$ python3 -q
>>> import numpy as np
>>> import numpy.linalg as la
>>> np.set_printoptions(suppress=True, linewidth=140)
>>> tidy = lambda a: np.round(a, 1) + 0
>>> q, _ = la.qr(np.array([[-1.0, 0.0, 0.7, 0.5, 0.5, -0.5, 0.8],
...     [0.9, 0.9, -0.1, 0.1, 0.1, -1.1, 0.2],
...     [0.9, 1.3, -0.4, 0.3, -1.4, -0.6, 0.5],
...     [0.2, -0.7, 0.8, -2.5, -0.2, -0.1, -1.0],
...     [1.2, 0.1, 0.0, 0.2, -0.6, 0.4, 0.0],
...     [-0.6, 0.4, 0.8, 0.2, -1.6, 1.4, 1.3],
...     [-0.2, -1.6, 0.5, -1.9, -0.9, -0.2, 1.2]]))
>>> vecs, _ = la.qr(np.array([[0.1, -2.3, -0.7, 1.8],
...     [0.5, -0.5, -1.3, 0.4],
...     [0.1, 0.5, -1.4, -0.8],
...     [1.4, -0.8, -0.2, -0.3]]))
>>> sig = 20 * 0.2 ** np.arange(4)
>>> A = q[:, :4] * sig @ vecs[:4]
>>> tidy(A)
array([[ 0.9, -9.1,  2. , -1.5],
       [-0.2,  8.2, -0.5,  2.4],
       [ 0. ,  8.1, -0.3,  3. ],
       [-0.5,  2. , -0.7, -1. ],
       [-1.1, 11. , -1.8,  1.7],
       [ 0.8, -5.4,  1.9, -0.5],
       [-0.8, -1.6, -1.2, -2.6]])
>>> tidy(la.norm(A, 1)), tidy(la.norm(A, np.inf))
(np.float64(45.4), np.float64(15.7))
>>> tidy(la.norm(A, axis=0))
array([ 1.9, 19.3,  3.6,  5.3])
>>> tidy(la.norm(A[1], 1)), tidy(la.norm(A[1], np.inf))
(np.float64(11.4), np.float64(8.2))
>>> tidy(la.norm(A, "nuc"))
np.float64(25.0)
>>> la.norm(A, axis=1).argmax()
np.int64(4)
>>> q, vecs = la.qr(A[:, :2])[0], la.qr(A[:, 2:])[0]
>>> sig = la.svd(q.T @ vecs, compute_uv=False)
>>> tidy(la.norm(q @ q.T - vecs @ vecs.T, 2))
np.float64(0.2)
